% ipython --no-banner

In [1]: import numpy as np

In [2]: np.set_printoptions(precision=1, suppress=True, linewidth=160)

In [3]: tidy = lambda a: np.round(a, 1) + 0

In [4]: u = np.array([1, 2, -3, 1, -1, 0, -1, 2])

In [5]: v = np.array([2, 2, 2, 2, 1, 0, 2, 0, 0])

In [6]: m1 = np.outer(u, v)

In [7]: print(m1)
[[ 2  2  2  2  1  0  2  0  0]
 [ 4  4  4  4  2  0  4  0  0]
 [-6 -6 -6 -6 -3  0 -6  0  0]
 [ 2  2  2  2  1  0  2  0  0]
 [-2 -2 -2 -2 -1  0 -2  0  0]
 [ 0  0  0  0  0  0  0  0  0]
 [-2 -2 -2 -2 -1  0 -2  0  0]
 [ 4  4  4  4  2  0  4  0  0]]

In [8]: # rows 0 and 3 are equal

In [9]: rank = np.linalg.matrix_rank(m1)

In [10]: print(rank)
1

In [11]: ns = np.linalg.svd(m1)[2][rank:].T

In [12]: print(np.linalg.matrix_rank(m1.T @ m1), np.linalg.matrix_rank(m1 @ m1.T))
1 1

In [13]: print([int(np.linalg.matrix_rank(np.delete(m1, i, axis=0))) for i in range(8)])
[1, 1, 1, 1, 1, 1, 1, 1]

In [14]: print(ns.shape)
(9, 8)

In [15]: U, sigma, VT = np.linalg.svd(m1)

In [16]: vecs = VT[:(sigma > 1e-8).sum()]

In [17]: rng = np.random.default_rng(738)

In [18]: x = m1[4] + 5 * m1[0] + rng.integers(2) * np.eye(9)[0]

In [19]: print(x)
[9. 8. 8. 8. 4. 0. 8. 0. 0.]

In [20]: print(tidy(np.linalg.norm(x - vecs.T @ vecs @ x)))
0.9

In [21]: print(np.linalg.matrix_rank(np.vstack([m1, x])))
2

In [22]: print(np.allclose(vecs.T @ vecs @ x, x))
False

In [23]: mat = np.loadtxt("test14.csv", delimiter=",")

In [24]: print(mat)
[[-3. -2.  0.  0.]
 [ 3. -3.  0.  0.]
 [ 0.  0. -3. -2.]
 [ 0.  0.  3. -3.]]

In [25]: # 2 blocks once reordered

In [26]: hat = np.triu(np.array([[4, 1, -6, 0], [6, -1, 6, -5], [-7, -8, -5, -2], [-9, -3, -6, 5]]), 1) + np.eye(4)

In [27]: M2 = hat @ mat @ np.linalg.inv(hat)

In [28]: print(tidy(np.linalg.det(M2)))
225.0

In [29]: print(np.trace(M2), np.trace(mat))
-12.0 -12.0

In [30]: print(mat @ mat)
[[  3.  12.   0.   0.]
 [-18.   3.   0.   0.]
 [  0.   0.   3.  12.]
 [  0.   0. -18.   3.]]

In [31]: print(tidy(np.linalg.det(mat)))
225.0

In [32]: print(tidy(np.sort(np.linalg.eigvals(mat).real)))
[-3. -3. -3. -3.]

In [33]: print(np.flatnonzero(np.linalg.matrix_power((mat != 0) + (mat.T != 0) + np.eye(4), 4)[0]))
[0 1]

In [34]: print((mat != 0).astype(int))
[[1 1 0 0]
 [1 1 0 0]
 [0 0 1 1]
 [0 0 1 1]]

In [35]: Q, Rm = np.linalg.qr(mat)

In [36]: print(tidy(Q @ Rm))
[[-3. -2.  0.  0.]
 [ 3. -3.  0.  0.]
 [ 0.  0. -3. -2.]
 [ 0.  0.  3. -3.]]

In [37]: print(Q.shape, Rm.shape)
(4, 4) (4, 4)

In [38]: print(tidy(np.trace(Q @ Q.T)))
4.0

In [39]: print(tidy(Q.T @ Q))
[[1. 0. 0. 0.]
 [0. 1. 0. 0.]
 [0. 0. 1. 0.]
 [0. 0. 0. 1.]]

In [40]: print(tidy(Rm))
[[ 4.2 -0.7  0.   0. ]
 [ 0.  -3.5  0.   0. ]
 [ 0.   0.   4.2 -0.7]
 [ 0.   0.   0.  -3.5]]

In [41]: print(tidy(abs(Rm[0, 0])), tidy(np.linalg.norm(mat[:, 0])))
4.2 4.2

In [42]: M2 = np.array([[2, 1], [3, 5]])

In [43]: W2 = np.kron(M2, mat)

In [44]: print(np.linalg.matrix_rank(W2))
8

In [45]: print(W2.shape)
(8, 8)

In [46]: print(W2)
[[ -6.  -4.   0.   0.  -3.  -2.   0.   0.]
 [  6.  -6.   0.   0.   3.  -3.   0.   0.]
 [  0.   0.  -6.  -4.   0.   0.  -3.  -2.]
 [  0.   0.   6.  -6.   0.   0.   3.  -3.]
 [ -9.  -6.   0.   0. -15. -10.   0.   0.]
 [  9.  -9.   0.   0.  15. -15.   0.   0.]
 [  0.   0.  -9.  -6.   0.   0. -15. -10.]
 [  0.   0.   9.  -9.   0.   0.  15. -15.]]

In [47]: J = np.load("mat.npy")

In [48]: print(J)
[[1.  0.  0. ]
 [0.  0.5 0.5]
 [0.5 0.  0.5]]

In [49]: # a transition matrix

In [50]: M2 = np.array([[-4, -2], [5, 3], [-3, 4]])

In [51]: print(np.einsum("ik,kj->ij", J, M2))
[[-4.  -2. ]
 [ 1.   3.5]
 [-3.5  1. ]]

In [52]: print(np.einsum("ij,ij->i", J, J))
[1.  0.5 0.5]

In [53]: print(np.einsum("ij->j", J))
[1.5 0.5 1. ]

In [54]: print(np.einsum("ik,kj->ji", J, M2))
[[-4.   1.  -3.5]
 [-2.   3.5  1. ]]

In [55]: print(M2.T @ J.T)
[[-4.   1.  -3.5]
 [-2.   3.5  1. ]]

In [56]: print(np.vstack([J, M2.T]).shape)
(5, 3)

In [57]: x = np.array([6, 0, 4])

In [58]: rhs = J @ x

In [59]: print(rhs)
[6. 2. 5.]

In [60]: print(tidy(np.linalg.solve(J, -2 * rhs)))
[-12.   0.  -8.]

In [61]: print(tidy(np.linalg.solve(J.T, J[0])))
[1. 0. 0.]

In [62]: print(tidy(np.linalg.solve(J, J[:, 2])))
[0. 0. 1.]

In [63]: labels = rng.permutation(3)

In [64]: print(labels)
[0 2 1]

In [65]: M2 = J[labels][:, labels]

In [66]: print(np.trace(M2))
2.0

In [67]: print(tidy(np.sort(np.abs(np.linalg.eigvals(M2)))))
[0.5 0.5 1. ]

In [68]: u = np.array([-2, 3])

In [69]: print(np.cross(J[1, :3], J[0, :3]))
[ 0.   0.5 -0.5]

In [70]: print(np.polyval(u, J[1]))
[3. 2. 2.]

In [71]: print(np.array([np.convolve(row, u, "same") for row in J]))
[[-2.   3.   0. ]
 [ 0.  -1.   0.5]
 [-1.   1.5 -1. ]]

In [72]: vals, vecs = np.linalg.eig(J)

In [73]: print(vals)
[0.5 0.5 1. ]

In [74]: print(tidy(np.sort(np.linalg.eigvals(J @ J))))
[0.2 0.2 1. ]

In [75]: print(J @ vecs[:, 0] - vals[0] * vecs[:, 0])
[0. 0. 0.]

In [76]: print(tidy(np.sort(np.linalg.eigvals(np.linalg.inv(J)))))
[1. 2. 2.]

In [77]: feats = np.array([[1.0, 5.0, 0.0], [2.0, -3.0, 3.0], [0.0, 0.0, 0.0]])

In [78]: print(tidy(np.linalg.norm(feats) ** 2 / np.linalg.norm(feats, 2) ** 2))
1.3

In [79]: print(tidy(np.linalg.norm(feats, axis=1)))
[5.1 4.7 0. ]

In [80]: print(tidy(np.linalg.norm(feats, 2)))
6.1

In [81]: print(tidy(np.linalg.norm(feats, 1)), tidy(np.linalg.norm(feats, np.inf)))
8.0 8.0

In [82]: print(tidy(np.linalg.norm(feats[1] - feats[0])))
8.6

In [83]: print(tidy(np.linalg.norm(feats, axis=0)))
[2.2 5.8 3. ]

In [84]: t3 = np.stack([feats, -3 * feats, feats[::-1]])

In [85]: print(np.linalg.matrix_rank(t3))
[2 2 2]

In [86]: print(t3.shape)
(3, 3, 3)

In [87]: print(tidy(np.linalg.det(t3)))
[0. 0. 0.]

In [88]: print(np.linalg.matrix_rank(t3.reshape(3, -1)))
2

In [89]: print(tidy(np.linalg.norm(t3, axis=(1, 2))))
[ 6.9 20.8  6.9]

In [90]: print(t3.sum(axis=0))
[[ -2. -10.   0.]
 [ -2.   3.  -3.]
 [  1.   5.   0.]]

In [91]: print((t3 @ feats.T).shape)
(3, 3, 3)

In [92]: U, sigma = np.linalg.svd(feats)
Traceback (most recent call last):
  Cell In[92], line 1
    U, sigma = np.linalg.svd(feats)
ValueError: too many values to unpack (expected 2)


In [93]: U, sigma, VT = np.linalg.svd(feats, full_matrices=False)

In [94]: print(tidy(sigma / sigma[0]))
[1.  0.5 0. ]

In [95]: print(tidy(np.cumsum(sigma ** 2) / np.sum(sigma ** 2)))
[0.8 1.  1. ]

In [96]: print(tidy(U.T @ feats @ VT.T))
[[6.1 0.  0. ]
 [0.  3.3 0. ]
 [0.  0.  0. ]]

In [97]: print(np.allclose(U * sigma @ VT, feats))
True

In [98]: print(tidy(np.abs(VT[0])))
[0.1 0.9 0.3]

In [99]: print(tidy(np.trace(np.linalg.pinv(feats) @ feats)))
2.0

In [100]: print(np.unique(feats.round(6), axis=0).shape)
(3, 3)

In [101]: try:
     ...:     np.linalg.inv(feats)
     ...: except np.linalg.LinAlgError as e:
     ...:     print("failed:", e)
     ...: 
failed: Singular matrix

In [102]: print(np.abs(np.diag(np.linalg.qr(feats)[1])) > 1e-9)
[ True  True False]

In [103]: print(np.allclose(feats[:-1].T @ np.linalg.lstsq(feats[:-1].T, feats[-1])[0], feats[-1]))
True

In [104]: print(tidy(feats @ np.linalg.pinv(feats) @ feats))
[[ 1.  5.  0.]
 [ 2. -3.  3.]
 [ 0.  0.  0.]]

In [105]: gram = feats.T @ feats

In [106]: print(np.linalg.matrix_rank(gram))
2

In [107]: print(gram)
[[ 5. -1.  6.]
 [-1. 34. -9.]
 [ 6. -9.  9.]]

In [108]: print(np.diag(gram))
[ 5. 34.  9.]

In [109]: print(tidy(np.linalg.svd(feats, compute_uv=False) ** 2))
[37.2 10.8  0. ]

In [110]: A = np.loadtxt("layer0.csv", delimiter=",")

In [111]: print(A)
[[-2.  2.  0.  0. -2.  0. -4.]
 [-2.  2.  0.  0. -2.  0. -4.]
 [-1.  0.  2. -2. -2. -1. -2.]
 [-3.  1.  4. -4. -5. -2. -6.]
 [-1. -2.  6. -6. -4. -3. -2.]
 [-1. -2.  6. -6. -4. -3. -2.]
 [-2.  1.  2. -2. -3. -1. -4.]
 [-3.  0.  6. -6. -6. -3. -6.]
 [-2. -1.  6. -6. -5. -3. -4.]]

In [112]: print(np.unique(A.round(6), axis=0).shape)
(7, 7)

In [113]: M2 = np.array([[0, 1, -2],
     ...:     [1, 1, -2],
     ...:     [-1, -1, 2],
     ...:     [0, -1, -1],
     ...:     [1, -2, 2],
     ...:     [1, 2, -2],
     ...:     [0, 1, 1]])

In [114]: print(np.einsum("ij,ij->i", A, A))
[ 28.  28.  18. 107. 106. 106.  39. 162. 127.]

In [115]: M2 @ A
Traceback (most recent call last):
  Cell In[115], line 1
    M2 @ A
ValueError: matmul: Input operand 1 has a mismatch in its core dimension 0, with gufunc signature (n?,k),(k,m?)->(n?,m?) (size 9 is different from 3)


In [116]: rank = np.linalg.matrix_rank(A)

In [117]: print(rank)
2

In [118]: ns = np.linalg.svd(A)[2][rank:].T

In [119]: print([int(np.linalg.matrix_rank(A[:i])) for i in range(1, len(A) + 1)])
[1, 1, 2, 2, 2, 2, 2, 2, 2]

In [120]: print(np.allclose(A @ ns, 0))
True

In [121]: print([int(np.linalg.matrix_rank(np.delete(A, i, axis=0))) for i in range(9)])
[2, 2, 2, 2, 2, 2, 2, 2, 2]

In [122]: def softmax(z):
     ...:     e = np.exp(z - z.max(axis=-1, keepdims=True))
     ...:     return e / e.sum(axis=-1, keepdims=True)
     ...: 

In [123]: print(tidy(softmax(A).sum(axis=1)))
[1. 1. 1. 1. 1. 1. 1. 1. 1.]

In [124]: att = A @ A.T / np.sqrt(7)

In [125]: print(tidy(softmax(att)))
[[0.  0.  0.  0.5 0.  0.  0.  0.5 0. ]
 [0.  0.  0.  0.5 0.  0.  0.  0.5 0. ]
 [0.  0.  0.  0.  0.  0.  0.  0.9 0.1]
 [0.  0.  0.  0.  0.  0.  0.  1.  0. ]
 [0.  0.  0.  0.  0.  0.  0.  0.9 0.1]
 [0.  0.  0.  0.  0.  0.  0.  0.9 0.1]
 [0.  0.  0.  0.  0.  0.  0.  1.  0. ]
 [0.  0.  0.  0.  0.  0.  0.  1.  0. ]
 [0.  0.  0.  0.  0.  0.  0.  1.  0. ]]

In [126]: print(tidy(softmax(att + np.triu(np.full(att.shape, -np.inf), 1))))
[[1.  0.  0.  0.  0.  0.  0.  0.  0. ]
 [0.5 0.5 0.  0.  0.  0.  0.  0.  0. ]
 [0.2 0.2 0.7 0.  0.  0.  0.  0.  0. ]
 [0.  0.  0.  1.  0.  0.  0.  0.  0. ]
 [0.  0.  0.  0.  1.  0.  0.  0.  0. ]
 [0.  0.  0.  0.  0.5 0.5 0.  0.  0. ]
 [0.  0.  0.  1.  0.  0.  0.  0.  0. ]
 [0.  0.  0.  0.  0.  0.  0.  1.  0. ]
 [0.  0.  0.  0.  0.  0.  0.  1.  0. ]]

In [127]: print(tidy(softmax(att)[1] @ A))
[-3.   0.5  5.  -5.  -5.5 -2.5 -6. ]

In [128]: print(np.abs(np.diag(np.linalg.qr(m1)[1])) > 1e-9)
[ True False False False False False False False]

In [129]: try:
     ...:     np.linalg.inv(m1)
     ...: except np.linalg.LinAlgError as e:
     ...:     print(e)
     ...: 
Last 2 dimensions of the array must be square

In [130]: print(np.unique(m1.round(6), axis=0).shape)
(5, 9)

In [131]: print(tidy(np.trace(np.linalg.pinv(m1) @ m1)))
1.0

In [132]: F = np.load("sample19.npy")

In [133]: print(F)
[[-1 -1 -5 -1 -1]
 [-1 -1 -5 -1 -1]
 [ 6  6  2  6  6]
 [11 11  7 11 11]
 [-4 -4 -8 -4 -4]]

In [134]: print(np.linalg.matrix_rank(F, rtol=0.1))
2

In [135]: print([round(float(x), 1) for x in np.linalg.svd(F, compute_uv=False)[:3]])
[28.4, 7.7, 0.0]

In [136]: print(tidy(np.linalg.norm(F, 2) / np.linalg.norm(F)))
1.0

In [137]: print(np.linalg.cond(F) > 100)
True

In [138]: print(tidy(np.trace(np.linalg.pinv(F) @ F)))
2.0

In [139]: print(np.allclose(F[:-1].T @ np.linalg.lstsq(F[:-1].T, F[-1])[0], F[-1]))
True

In [140]: print(np.abs(np.diag(np.linalg.qr(F)[1])) > 1e-9)
[ True False  True False False]

In [141]: labels = rng.permutation(5)

In [142]: print(labels)
[2 4 1 0 3]

In [143]: M2 = F[labels][:, labels]

In [144]: print(tidy(np.sort(np.abs(np.linalg.eigvals(M2)))))
[0.  0.  0.  8.7 8.7]

In [145]: hat = np.triu(np.array([[8, 4, 0, 2, 3],
     ...:     [3, 9, 2, 9, 6],
     ...:     [1, 3, 8, 3, 3],
     ...:     [7, 8, 6, 1, 1],
     ...:     [5, 7, 0, 6, 2]]), 1) + np.eye(5)

In [146]: M2 = hat @ F @ np.linalg.inv(hat)

In [147]: print(np.linalg.matrix_rank(M2))
2

In [148]: print(M2)
[[   5.  -15.   -5.  145.  -50.]
 [  86. -258.  530.  646. -860.]
 [  27.  -81.  161.  219. -270.]
 [   7.  -21.   41.   59.  -70.]
 [  -4.   12.  -32.   -8.   40.]]

In [149]: print(tidy(np.poly(M2)))
[ 1. -7. 76.  0.  0.  0.]

In [150]: print(np.trace(M2), np.trace(F))
7.0 7

In [151]: print(tidy(np.linalg.det(M2)))
0.0

In [152]: rank = np.linalg.matrix_rank(F)

In [153]: print(rank)
2

In [154]: ns = np.linalg.svd(F)[2][rank:].T

In [155]: print([int(np.linalg.matrix_rank(F[:, :j + 1])) for j in range(5)])
[1, 1, 2, 2, 2]

In [156]: print([int(np.linalg.matrix_rank(np.delete(F, i, axis=0))) for i in range(5)])
[2, 2, 2, 2, 2]

In [157]: print(np.linalg.matrix_rank(F.T @ F), np.linalg.matrix_rank(F @ F.T))
2 2

In [158]: print(ns.shape)
(5, 3)

In [159]: print(np.allclose(F @ ns, 0))
True

In [160]: arr = rng.normal(size=(14, 4))

In [161]: arr = 3 * arr / np.linalg.norm(arr, axis=1, keepdims=True)

In [162]: print(tidy(arr))
[[ 1.5  0.9  1.9 -1.5]
 [-0.8 -0.2 -2.8  0.7]
 [-0.4 -0.9 -2.2  1.8]
 [ 2.8  1.   0.4 -0.5]
 [-0.2 -1.5  0.2  2.6]
 [ 0.7 -1.6  0.9 -2.3]
 [-0.4  2.9  0.6 -0.6]
 [ 0.7 -0.5 -2.3  1.7]
 [ 0.8  0.2 -2.9  0.2]
 [ 0.3 -0.7  2.4  1.6]
 [ 2.   0.8 -2.  -0.6]
 [-1.4 -0.3 -2.2  1.5]
 [ 0.3  1.4  0.1  2.7]
 [-0.9 -0.8 -2.  -1.9]]

In [163]: print(F @ F)
[[ -35  -35    1  -35  -35]
 [ -35  -35    1  -35  -35]
 [  42   42  -62   42   42]
 [  97   97 -107   97   97]
 [ -68  -68   28  -68  -68]]

In [164]: assert F == F.T
Traceback (most recent call last):
  Cell In[164], line 1
    assert F == F.T
ValueError: The truth value of an array with more than one element is ambiguous. Use a.any() or a.all()


In [165]: print(tidy(np.abs(np.linalg.eigvals(F)).max()))
8.7

In [166]: print(np.trace(F))
7

In [167]: np.linalg.determinant(F)
Traceback (most recent call last):
  Cell In[167], line 1
    np.linalg.determinant(F)
AttributeError: module 'numpy.linalg' has no attribute 'determinant'


In [168]: M = np.array([[5, 0, 1, 4, 5, 6, 0, 3],
     ...:     [5, 0, 1, 4, 5, 6, 0, 3],
     ...:     [5, 0, 1, 4, 5, 6, 0, 3],
     ...:     [4, -1, 0, 3, 4, 5, -1, 2],
     ...:     [-1, -6, -5, -2, -1, 0, -6, -3],
     ...:     [5, 0, 1, 4, 5, 6, 0, 3],
     ...:     [-1, -6, -5, -2, -1, 0, -6, -3],
     ...:     [7, 2, 3, 6, 7, 8, 2, 5]])

In [169]: # rank 2

In [170]: U, sigma, VT = np.linalg.svd(M)

In [171]: vecs = VT[:(sigma > 1e-8).sum()]

In [172]: x = M[3] + 4 * M[0] + rng.integers(2) * np.eye(8)[1]

In [173]: print(x)
[24. -1.  4. 19. 24. 29. -1. 14.]

In [174]: print(tidy(np.diag(vecs.T @ vecs)))
[0.2 0.4 0.2 0.2 0.2 0.3 0.3 0.1]

In [175]: print(tidy(np.linalg.norm(x - vecs.T @ vecs @ x)))
0.0

In [176]: print(np.linalg.matrix_rank(np.vstack([M, x])))
2

In [177]: print(tidy(vecs.T @ vecs))
[[ 0.2  0.   0.   0.2  0.2  0.3  0.   0.1]
 [ 0.   0.4  0.3  0.1  0.  -0.1  0.4  0.1]
 [ 0.   0.3  0.2  0.1  0.   0.   0.3  0.1]
 [ 0.2  0.1  0.1  0.2  0.2  0.2  0.1  0.1]
 [ 0.2  0.   0.   0.2  0.2  0.3  0.   0.1]
 [ 0.3 -0.1  0.   0.2  0.3  0.3 -0.1  0.1]
 [ 0.   0.4  0.3  0.1  0.  -0.1  0.3  0.1]
 [ 0.1  0.1  0.1  0.1  0.1  0.1  0.1  0.1]]

In [178]: print(np.allclose(vecs.T @ vecs @ x, x))
True
